$ python3 -q
>>> import numpy as np
>>> np.set_printoptions(suppress=True, linewidth=120)
>>> def rnd(a):
...     return np.round(a, 2) + 0
... 
>>> B = np.array([[-5, -4, 6], [4, 4, 8], [-7, 7, 3]])
>>> K = B - B.T
>>> print(K)
[[  0  -8  13]
 [  8   0   1]
 [-13  -1   0]]
>>> Uu, s, Vt = np.linalg.svd(K)
>>> vecs = Vt[:(s > 1e-8).sum()]
>>> rng = np.random.default_rng(76)
>>> x0 = K[0] + 3 * K[2] + rng.integers(2) * np.eye(3)[0]
>>> print(x0)
[-38. -11.  13.]
>>> print(rnd(vecs.T @ vecs))
[[ 1.    0.06  0.03]
 [ 0.06  0.28 -0.44]
 [ 0.03 -0.44  0.73]]
>>> print(np.allclose(vecs.T @ vecs @ x0, x0))
False
>>> print(rnd(np.diag(vecs.T @ vecs)))
[1.   0.28 0.73]
>>> print(np.linalg.matrix_rank(np.vstack([K, x0])))
3
>>> def softmax(z):
...     e = np.exp(z - z.max(axis=-1, keepdims=True))
...     return e / e.sum(axis=-1, keepdims=True)
... 
>>> print(rnd(softmax(10 * K[1])))
[1. 0. 0.]
>>> print(rnd(softmax(K).sum(axis=1)))
[1. 1. 1.]
>>> print(rnd(softmax(K[1])))
[1. 0. 0.]
>>> S = K @ K.T / np.sqrt(3)
>>> print(rnd(softmax(S)[1] @ K))
[8. 0. 1.]
>>> F = np.load("a.npy")
>>> print(F)
[[  1   1   1   2]
 [  3  23   2   2]
 [  1   1  42   0]
 [  3   0   2 -39]]
>>> Uu, s, Vt = np.linalg.svd(F)
>>> print(np.argmax(s[:-1] / (s[1:] + 1e-6)) + 1)
3
>>> print(rnd(s))
[42.44 38.98 23.06  0.98]
>>> B = Uu[:, :3] @ np.diag(s[:3]) @ Vt[:3]
>>> print(np.linalg.matrix_rank(B))
3
>>> print(rnd(np.linalg.norm(F - B) / np.linalg.norm(F)))
0.02
>>> print(rnd(np.abs(F - B).max()))
0.97
>>> print(rnd(np.linalg.norm(F - B, 2)), rnd(s[3]))
0.98 0.98
>>> Uu, s, Vt = np.linalg.svd(F, full_matrices=False)
>>> print(rnd(np.cumsum(s ** 2) / np.sum(s ** 2)))
[0.47 0.86 1.   1.  ]
>>> print(rnd(np.sqrt((s ** 2).sum())), rnd(np.linalg.norm(F)))
62.07 62.07
>>> print(rnd(Uu.T @ Uu))
[[1. 0. 0. 0.]
 [0. 1. 0. 0.]
 [0. 0. 1. 0.]
 [0. 0. 0. 1.]]
>>> print(rnd(s / s[0]))
[1.   0.92 0.54 0.02]
>>> M = np.loadtxt("layer15.csv", delimiter=",")
>>> print(M)
[[-0.9 -2.   2.   1. ]
 [ 0.   2.1 -1.  -2. ]
 [ 1.   2.  -0.9  0. ]
 [-1.  -2.   2.   1.1]]
>>> print([round(float(x), 2) for x in np.linalg.svd(M, compute_uv=False)[:3]])
[5.66, 1.57, 0.86]
>>> print(np.argsort(-np.linalg.norm(M, axis=0).round(6), kind="stable")[:3])
[1 2 3]
>>> x0 = np.array([1, -3, -3, 3])
>>> h = np.maximum(M @ x0, 0)
>>> print(np.flatnonzero(h > 1e-9))
[0 3]
>>> print(rnd(np.tanh(M @ x0)))
[ 0.97 -1.   -0.98  0.98]
>>> print(rnd(np.maximum(M @ (3 * x0), 0)))
[6.3 0.  0.  6.9]
>>> print(rnd(np.maximum(M @ x0, 0) - np.maximum(-M @ x0, 0)))
[ 2.1 -9.3 -2.3  2.3]
>>> B = np.array([[1, 1, 0], [0, 0, 0], [1, 0, 0], [2, 0, 0]])
>>> print(rnd(M @ B))
[[ 3.1 -0.9  0. ]
 [-5.   0.   0. ]
 [ 0.1  1.   0. ]
 [ 3.2 -1.   0. ]]
>>> print(np.linalg.matrix_rank(np.vstack([M, B.T])))
4
>>> print(rnd(np.einsum("ij->j", M)))
[-0.9  0.1  2.1  0.1]
>>> data = np.loadtxt("block11.csv", delimiter=",")
>>> print(data)
[[1. 2. 3.]
 [0. 2. 0.]
 [0. 0. 1.]]
>>> q, vecs = np.linalg.qr(data[:, :1])[0], np.linalg.qr(data[:, 1:])[0]
>>> s = np.linalg.svd(q.T @ vecs, compute_uv=False)
>>> print((s > 0.9).sum())
1
>>> print(rnd(np.degrees(np.arccos(s.clip(0, 1)))))
[17.55]
>>> print(rnd(s))
[0.95]
>>> E = np.load("mat.npy")
>>> print(rnd(E))
[[-0.22 -0.46 -0.86]
 [-0.33 -0.79  0.51]
 [-0.92  0.4   0.02]]
>>> G = E.T @ E
>>> print(rnd(np.linalg.eigvalsh(G)[::-1]))
[1. 1. 1.]
>>> print(np.allclose(G, G.T))
True
>>> print((E @ E.T).shape)
(3, 3)
>>> print(rnd(np.linalg.svd(E, compute_uv=False) ** 2))
[1. 1. 1.]
